In [1]: import numpy as np

In [2]: from numpy import linalg as LA

In [3]: np.set_printoptions(precision=2, suppress=True, linewidth=100, floatmode="fixed")

In [4]: def rd(a):
   ...:     return np.round(a, 2) + 0
   ...: 

In [5]: F = np.loadtxt("w.csv", delimiter=",")

In [6]: F
Out[6]: 
array([[ -2.00,  -2.00,  -2.00,  -2.00,  -2.00,  -2.00,  -2.00,  -2.00,  -2.00,  -2.00],
       [ -2.00,  -4.00,  -4.00,  -4.00,  -4.00,  -4.00,  -4.00,  -4.00,  -4.00,  -4.00],
       [ -2.00,  -4.00,  -6.00,  -6.00,  -6.00,  -6.00,  -6.00,  -6.00,  -6.00,  -6.00],
       [ -2.00,  -4.00,  -6.00,  -8.00,  -8.00,  -8.00,  -8.00,  -8.00,  -8.00,  -8.00],
       [ -2.00,  -4.00,  -6.00,  -8.00, -10.00, -10.00, -10.00, -10.00, -10.00, -10.00],
       [ -2.00,  -4.00,  -6.00,  -8.00, -10.00, -12.00, -12.00, -12.00, -12.00, -12.00],
       [ -2.00,  -4.00,  -6.00,  -8.00, -10.00, -12.00, -14.00, -14.00, -14.00, -14.00],
       [ -2.00,  -4.00,  -6.00,  -8.00, -10.00, -12.00, -14.00, -16.00, -16.00, -16.00],
       [ -2.00,  -4.00,  -6.00,  -8.00, -10.00, -12.00, -14.00, -16.00, -18.00, -18.00],
       [ -2.00,  -4.00,  -6.00,  -8.00, -10.00, -12.00, -14.00, -16.00, -18.00, -20.00]])

In [7]: # symmetric, so the eigenvalues are real

In [8]: w, vecs = LA.eigh(F)

In [9]: rd(vecs.T @ vecs)
Out[9]: 
array([[1.00, 0.00, 0.00, 0.00, 0.00, 0.00, 0.00, 0.00, 0.00, 0.00],
       [0.00, 1.00, 0.00, 0.00, 0.00, 0.00, 0.00, 0.00, 0.00, 0.00],
       [0.00, 0.00, 1.00, 0.00, 0.00, 0.00, 0.00, 0.00, 0.00, 0.00],
       [0.00, 0.00, 0.00, 1.00, 0.00, 0.00, 0.00, 0.00, 0.00, 0.00],
       [0.00, 0.00, 0.00, 0.00, 1.00, 0.00, 0.00, 0.00, 0.00, 0.00],
       [0.00, 0.00, 0.00, 0.00, 0.00, 1.00, 0.00, 0.00, 0.00, 0.00],
       [0.00, 0.00, 0.00, 0.00, 0.00, 0.00, 1.00, 0.00, 0.00, 0.00],
       [0.00, 0.00, 0.00, 0.00, 0.00, 0.00, 0.00, 1.00, 0.00, 0.00],
       [0.00, 0.00, 0.00, 0.00, 0.00, 0.00, 0.00, 0.00, 1.00, 0.00],
       [0.00, 0.00, 0.00, 0.00, 0.00, 0.00, 0.00, 0.00, 0.00, 1.00]])

In [10]: (w > 1e-8).sum(), (w < -1e-8).sum()
Out[10]: (np.int64(0), np.int64(10))

In [11]: rd(vecs @ np.diag(w) @ vecs.T)
Out[11]: 
array([[ -2.00,  -2.00,  -2.00,  -2.00,  -2.00,  -2.00,  -2.00,  -2.00,  -2.00,  -2.00],
       [ -2.00,  -4.00,  -4.00,  -4.00,  -4.00,  -4.00,  -4.00,  -4.00,  -4.00,  -4.00],
       [ -2.00,  -4.00,  -6.00,  -6.00,  -6.00,  -6.00,  -6.00,  -6.00,  -6.00,  -6.00],
       [ -2.00,  -4.00,  -6.00,  -8.00,  -8.00,  -8.00,  -8.00,  -8.00,  -8.00,  -8.00],
       [ -2.00,  -4.00,  -6.00,  -8.00, -10.00, -10.00, -10.00, -10.00, -10.00, -10.00],
       [ -2.00,  -4.00,  -6.00,  -8.00, -10.00, -12.00, -12.00, -12.00, -12.00, -12.00],
       [ -2.00,  -4.00,  -6.00,  -8.00, -10.00, -12.00, -14.00, -14.00, -14.00, -14.00],
       [ -2.00,  -4.00,  -6.00,  -8.00, -10.00, -12.00, -14.00, -16.00, -16.00, -16.00],
       [ -2.00,  -4.00,  -6.00,  -8.00, -10.00, -12.00, -14.00, -16.00, -18.00, -18.00],
       [ -2.00,  -4.00,  -6.00,  -8.00, -10.00, -12.00, -14.00, -16.00, -18.00, -20.00]])
